>>> import numpy as np
>>> from numpy import linalg as LA
>>> np.set_printoptions(precision=2, suppress=True, linewidth=140, legacy="1.25")
>>> tidy = lambda a: np.round(a, 2) + 0
>>> X = np.array([[0.0, 1.0], [1.0, 0.0]])
>>> print(np.trace(X @ X @ X) // 6)
0.0
>>> np.argwhere(np.triu(X))
array([[0, 1]])
>>> low = np.diag(X.sum(axis=1)) - X
>>> print(tidy(LA.eigvalsh(low)))
[0. 2.]
>>> print((LA.eigvalsh(low) < 1e-8).sum())
1
>>> round(LA.det(low[1:, 1:]))
1
>>> LA.matrix_rank(low)
1
>>> r0 = np.array([-2, -2])
>>> B = X + np.outer(r0, np.eye(2)[0])
>>> LA.matrix_rank(LA.inv(B) - LA.inv(X), tol=1e-8)
1
>>> tidy(LA.det(B) / LA.det(X)), tidy(1 + LA.solve(X, r0)[0])
(-1.0, -1.0)
>>> B
array([[-2.,  1.],
       [-1.,  0.]])
>>> rng = np.random.default_rng(474813)
>>> M = rng.normal(size=(24, 3))
>>> M = 5 * M / LA.norm(M, axis=1, keepdims=True)
>>> tidy(M)
array([[-2.57, -3.61, -2.32],
       [ 2.69, -3.93, -1.54],
       [ 4.91, -0.64, -0.69],
       [ 2.26, -4.06, -1.83],
       [-1.43,  4.66,  1.11],
       [ 1.66,  2.59,  3.94],
       [ 2.41,  0.97,  4.27],
       [-4.95,  0.63,  0.25],
       [-1.11,  2.44,  4.22],
       [-2.17, -4.39, -1.  ],
       [ 1.72, -2.36,  4.06],
       [-1.98,  2.34,  3.95],
       [-1.48,  0.73, -4.72],
       [-1.49, -4.45,  1.72],
       [ 0.07,  4.22,  2.68],
       [ 1.05,  4.1 , -2.66],
       [-3.24,  3.63, -1.16],
       [ 2.12, -1.74, -4.18],
       [-4.22, -1.97,  1.82],
       [ 2.61, -0.31,  4.25],
       [-2.83, -2.88,  2.95],
       [-1.73, -4.31,  1.85],
       [ 1.72,  3.96, -2.53],
       [-1.55,  0.76,  4.69]])
>>> P = M @ LA.solve(M.T @ M, M.T)
>>> print(np.allclose(P @ P, P))
True
>>> LA.matrix_rank(np.eye(24) - P)
21
>>> tidy(P @ M[:, 2])
array([-2.32, -1.54, -0.69, -1.83,  1.11,  3.94,  4.27,  0.25,  4.22, -1.  ,  4.06,  3.95, -4.72,  1.72,  2.68, -2.66, -1.16, -4.18,  1.82,
        4.25,  2.95,  1.85, -2.53,  4.69])
>>> C = M[[11, 6]].astype(float)
>>> for _ in range(4):
...     lab = LA.norm(M[:, None] - C, axis=-1).argmin(axis=1)
...     C = np.array([M[lab == j].mean(axis=0) for j in range(2)])
... 
>>> print(lab)
[0 1 1 1 0 1 1 0 0 0 1 0 0 0 0 1 0 1 0 1 0 0 1 0]
>>> tidy(C)
array([[-2.19, -0.16,  1.15],
       [ 2.31, -0.14,  0.31]])
>>> np.bincount(lab)
array([14, 10])
>>> vals, V = LA.eigh(X)
>>> tidy(np.abs(V[:, -1]))
array([0.71, 0.71])
>>> np.unique(vals.round(6) + 0, return_counts=True)[1]
array([1, 1])
>>> tidy(V.T @ V)
array([[1., 0.],
       [0., 1.]])
>>> B = M / LA.norm(M, axis=1, keepdims=True)
>>> gram = B @ B.T
>>> tidy(LA.norm(B, axis=1))
array([1., 1., 1., 1., 1., 1., 1., 1., 1., 1., 1., 1., 1., 1., 1., 1., 1., 1., 1., 1., 1., 1., 1., 1.])
>>> lab = M[:, 2] > np.median(M[:, 2])
>>> r0 = M[lab].mean(axis=0) - M[~lab].mean(axis=0)
>>> tidy(r0)
array([-0.44, -0.19,  5.14])
>>> lab.astype(int)
array([0, 0, 0, 0, 0, 1, 1, 0, 1, 0, 1, 1, 0, 1, 1, 0, 0, 0, 1, 1, 1, 1, 0, 1])
>>> ((M - M.mean(axis=0)) @ r0 > 0).astype(int)
array([0, 0, 0, 0, 1, 1, 1, 0, 1, 0, 1, 1, 0, 1, 1, 0, 0, 0, 1, 1, 1, 1, 0, 1])
